% python3 -q
>>> import numpy as np
>>> import numpy.linalg as la
>>> np.set_printoptions(precision=3, suppress=True, linewidth=100, legacy="1.25")
>>> tidy = lambda a: np.round(a, 3) + 0
>>> A = np.loadtxt("mat.csv", delimiter=",")
>>> A
array([[ 0.,  0.,  0.,  0.,  0., -1.,  0.],
       [ 0.,  0.,  0.,  0.,  0.,  2.,  5.],
       [ 0.,  0.,  0.,  0.,  2.,  5.,  0.]])
>>> def softmax(z):
...     e = np.exp(z - z.max(axis=-1, keepdims=True))
...     return e / e.sum(axis=-1, keepdims=True)
... 
>>> tidy(softmax(10 * A[2]))
array([0., 0., 0., 0., 0., 1., 0.])
>>> tidy(softmax(A).sum(axis=1))
array([1., 1., 1.])
>>> S = A @ A.T / np.sqrt(7)
>>> softmax(S).round(6).argmax(axis=1)
array([0, 1, 2])
>>> tidy(softmax(S + np.triu(np.full(S.shape, -np.inf), 1)))
array([[1.   , 0.   , 0.   ],
       [0.   , 1.   , 0.   ],
       [0.   , 0.001, 0.999]])
>>> tidy(softmax(S)[2] @ A)
array([0.   , 0.   , 0.   , 0.   , 1.998, 4.998, 0.004])
>>> left, s, Vt = la.svd(A)
>>> tidy(s)
array([6.296, 4.385, 0.362])
>>> np.argmax(s[:-1] / (s[1:] + 1e-6)) + 1
2
>>> A2 = left[:, :2] @ np.diag(s[:2]) @ Vt[:2]
>>> tidy(la.norm(A - A2, 2)), tidy(s[2])
(0.362, 0.362)
>>> C2 = A.T @ A
>>> tidy(la.eigvalsh(C2)[::-1])
array([39.638, 19.231,  0.131,  0.   ,  0.   ,  0.   ,  0.   ])
>>> la.matrix_rank(C2)
3
>>> tidy(la.svd(A, compute_uv=False) ** 2)
array([39.638, 19.231,  0.131])
>>> np.diag(C2)
array([ 0.,  0.,  0.,  0.,  4., 30., 25.])
>>> np.trace(C2), (A ** 2).sum()
(59.0, 59.0)
>>> m1 = np.load("dump.npy")
>>> m1
array([[ 3.6  , -2.68 ,  8.058,  6.502,  2.706,  0.643,  3.303, -1.766],
       [ 4.625, -9.284, -1.806, -0.606,  0.545,  2.736,  0.933,  1.901],
       [ 3.242, -5.048,  8.529,  6.332,  3.436,  1.673,  3.418, -1.521],
       [ 3.846, -3.291,  9.12 ,  7.391,  2.487,  0.615,  2.806, -1.762],
       [ 2.379, -6.933, -3.137, -0.986, -0.062,  1.644, -1.391,  3.995],
       [ 6.031, -3.754,  9.   ,  6.256,  3.599,  0.761,  2.969, -1.974],
       [ 2.508, -5.473,  8.295,  5.009,  1.31 ,  0.152,  2.115, -2.004],
       [ 2.238, -6.293, 10.1  ,  6.002,  1.686,  1.653,  4.732, -1.382],
       [ 4.1  , -7.757, -0.635, -0.751,  0.85 ,  1.906, -1.764,  4.55 ],
       [ 4.236, -8.218, -0.378,  0.155,  6.266, -2.537,  3.088, -1.865],
       [ 4.149, -5.759, -1.476, -1.084,  6.556, -1.953,  2.269, -1.248],
       [ 6.469, -5.09 ,  9.557,  5.909,  1.756, -0.453,  3.732, -1.816],
       [ 3.634, -6.612, -1.583, -2.087,  7.366, -2.44 ,  1.484, -1.142],
       [ 4.944, -9.167, -0.828,  0.149,  2.996,  2.988, -2.101,  3.252],
       [ 4.584, -7.662, -3.181, -1.145,  6.659, -0.11 ,  2.742, -2.471],
       [ 4.37 , -8.65 , -2.041, -1.43 ,  7.635, -1.02 ,  3.078, -0.458],
       [ 3.877, -6.707,  0.318, -1.594,  8.005, -1.015,  3.85 , -2.329],
       [ 3.892, -4.33 ,  8.651,  6.44 ,  2.   ,  0.688,  4.712, -2.848],
       [ 3.563, -4.418,  7.124,  7.232,  1.828,  0.558,  3.669, -2.247],
       [ 6.62 , -9.094, -2.581,  0.009,  1.786,  2.437, -1.906,  3.329],
       [ 2.916, -8.995, -2.597, -2.618,  1.49 ,  0.996, -0.743,  3.081],
       [ 6.199, -8.125, -3.958,  0.087,  2.079,  1.861, -0.632,  2.026],
       [ 3.957, -2.358,  8.339,  5.979,  1.818,  4.304,  4.151, -4.477],
       [ 1.688, -6.842, -4.074,  0.307,  2.043,  2.617, -1.156,  2.879],
       [ 3.771, -4.134,  7.181,  4.786,  3.161,  1.683,  2.955, -2.254],
       [ 4.695, -6.821, -1.611,  0.92 ,  9.313, -0.485,  3.515, -2.587],
       [ 3.91 , -8.671, -1.84 , -1.367,  3.068, -0.009,  0.256,  4.281],
       [ 3.247, -7.734, -0.088, -0.184,  7.963,  0.397,  2.302,  0.211],
       [ 3.172, -7.74 , -1.24 , -1.174,  6.652, -1.308,  3.117, -2.899],
       [ 3.952, -7.568, -2.276, -1.03 ,  6.525, -0.28 ,  2.356, -1.765],
       [ 2.062, -8.322, -2.926,  0.943,  1.369,  2.098,  0.345,  3.767],
       [ 4.853, -4.419,  8.893,  6.658,  3.055,  0.335,  3.437, -2.95 ],
       [ 3.717, -8.112, -3.125, -2.621,  0.204,  2.043,  0.304,  4.263]])
>>> tidy(m1.sum(axis=0))
array([ 131.046, -216.061,   61.784,   58.389,  118.15 ,   23.178,   61.945,   -6.23 ])
>>> m1[:, 8]
Traceback (most recent call last):
  File "<python-input-27>", line 1, in <module>
    m1[:, 8]
    ~~^^^^^^
IndexError: index 8 is out of bounds for axis 1 with size 8
>>> la.matrix_rank(m1)
8
>>> tidy(m1.mean(axis=0))
array([ 3.971, -6.547,  1.872,  1.769,  3.58 ,  0.702,  1.877, -0.189])
>>> tidy(la.norm(m1))
69.672
>>> tidy(la.svd(m1, compute_uv=False))
array([52.975, 38.761, 19.88 ,  6.903,  6.341,  5.498,  4.561,  3.36 ])
>>> m1.shape
(33, 8)
>>> np.unravel_index(np.abs(m1).argmax(), m1.shape)
(7, 2)
>>> np.abs(m1).max()
10.1
